$ python -q
>>> import numpy as np
>>> np.set_printoptions(precision=2, suppress=True, linewidth=200, legacy="1.25")
>>> rnd = lambda a: np.round(a, 2) + 0
>>> feats = np.load("data.npy")
>>> feats
array([[0., 2., 0., 0., 0., 0., 0., 0.],
       [2., 3., 2., 0., 0., 0., 0., 0.],
       [0., 2., 2., 2., 0., 0., 0., 0.],
       [0., 0., 2., 3., 2., 0., 0., 0.],
       [0., 0., 0., 2., 1., 2., 0., 0.],
       [0., 0., 0., 0., 2., 2., 2., 0.],
       [0., 0., 0., 0., 0., 2., 1., 2.],
       [0., 0., 0., 0., 0., 0., 2., 2.]])
>>> np.allclose(feats @ feats.T, feats.T @ feats)
True
>>> rnd(np.abs(np.linalg.eigvals(feats)).max())
5.95
>>> E = np.load("x.npy")
>>> print(E)
[[ 1  0  2  0]
 [ 0  3  0  1]
 [-3  0 -2  0]
 [ 0  2  0  3]]
>>> # 2 groups of indices that never mix
>>> hat = np.triu(np.array([[3, 0, 0, 0], [0, 0, 0, 0], [3, 1, 3, 1], [1, 1, 2, 0]]), 1) + np.eye(4)
>>> A2 = hat @ E @ np.linalg.inv(hat)
>>> np.trace(A2), np.trace(E)
(5.0, 5)
>>> vec = np.array([0, -1, -1, -1])
>>> rhs = E @ vec
>>> beta, lr = np.zeros(4), 1 / np.linalg.norm(E, 2) ** 2
>>> for i in range(40):
...     beta -= lr * E.T @ (E @ beta - rhs)
...     if i % 10 == 0: print(i, round(np.linalg.norm(E @ beta - rhs), 2))
... 
0 0.85
10 0.44
20 0.27
30 0.17
>>> rnd(beta)
array([-0.08, -1.  , -0.91, -1.  ])
>>> rnd(np.linalg.cond(E))
4.69
>>> rnd(np.sort(np.linalg.eigvals(E).real))
array([-0.5 , -0.5 ,  1.59,  4.41])
>>> np.flatnonzero(np.linalg.matrix_power((E != 0) + (E.T != 0) + np.eye(4), 4)[0])
array([0, 2])
>>> data = np.array([[0, -1, 2, -2, 3, 1, 0, 0],
...     [3, -1, -1, 3, 0, -1, 3, 1],
...     [3, 2, 1, 2, 0, 1, 1, 3],
...     [-3, 3, 2, 1, -3, 1, -3, 0],
...     [-1, -2, 3, 3, 0, -1, 3, -3],
...     [-2, 3, 2, 0, 1, -2, -1, 2],
...     [-1, 2, 0, 3, -2, -2, -3, 3],
...     [2, 3, -3, 2, -3, 2, 1, 3],
...     [1, -2, -3, -2, 1, -2, -2, 1],
...     [0, 2, -3, -1, -2, 0, 2, 0]])
>>> data[4] = data[1]
>>> data
array([[ 0, -1,  2, -2,  3,  1,  0,  0],
       [ 3, -1, -1,  3,  0, -1,  3,  1],
       [ 3,  2,  1,  2,  0,  1,  1,  3],
       [-3,  3,  2,  1, -3,  1, -3,  0],
       [ 3, -1, -1,  3,  0, -1,  3,  1],
       [-2,  3,  2,  0,  1, -2, -1,  2],
       [-1,  2,  0,  3, -2, -2, -3,  3],
       [ 2,  3, -3,  2, -3,  2,  1,  3],
       [ 1, -2, -3, -2,  1, -2, -2,  1],
       [ 0,  2, -3, -1, -2,  0,  2,  0]])
>>> A2 = np.c_[data[:, :6] @ np.array([[3, -3, 0, -2, 2, -2],
...     [0, 2, -1, -1, 0, 0],
...     [-2, 2, 0, 1, -2, -2],
...     [0, -1, -2, 2, 2, 1],
...     [-1, 1, 2, 1, -1, 1],
...     [3, -3, 1, -2, 1, -3]]), np.array([-1, -5, -4, 1, -5, 3, -2, 4, 0, 4])]
>>> print(A2)
[[ -4   4  12   0 -10  -6  -1]
 [  8 -13  -6   2  13   2  -5]
 [ 10  -8  -5  -5   9  -9  -4]
 [ -7  12 -10   2  -4  -3   1]
 [  8 -13  -6   2  13   2  -5]
 [-17  23  -3   8 -11   7   3]
 [ -7   8 -14   8   4   9  -2]
 [ 21 -17 -11 -13  19  -5   4]
 [  2  -4   6  -2   1   9   0]
 [  8  -3  -4  -9   6   3   4]]
>>> rnd(np.linalg.lstsq(data, A2[:, 0])[0])
array([ 3.,  0., -2.,  0., -1.,  3.,  0.,  0.])
>>> np.linalg.matrix_rank(np.c_[data, A2])
9
>>> rnd(np.linalg.norm(A2 - data @ np.linalg.lstsq(data, A2)[0], axis=0))
array([0. , 0. , 0. , 0. , 0. , 0. , 0.5])
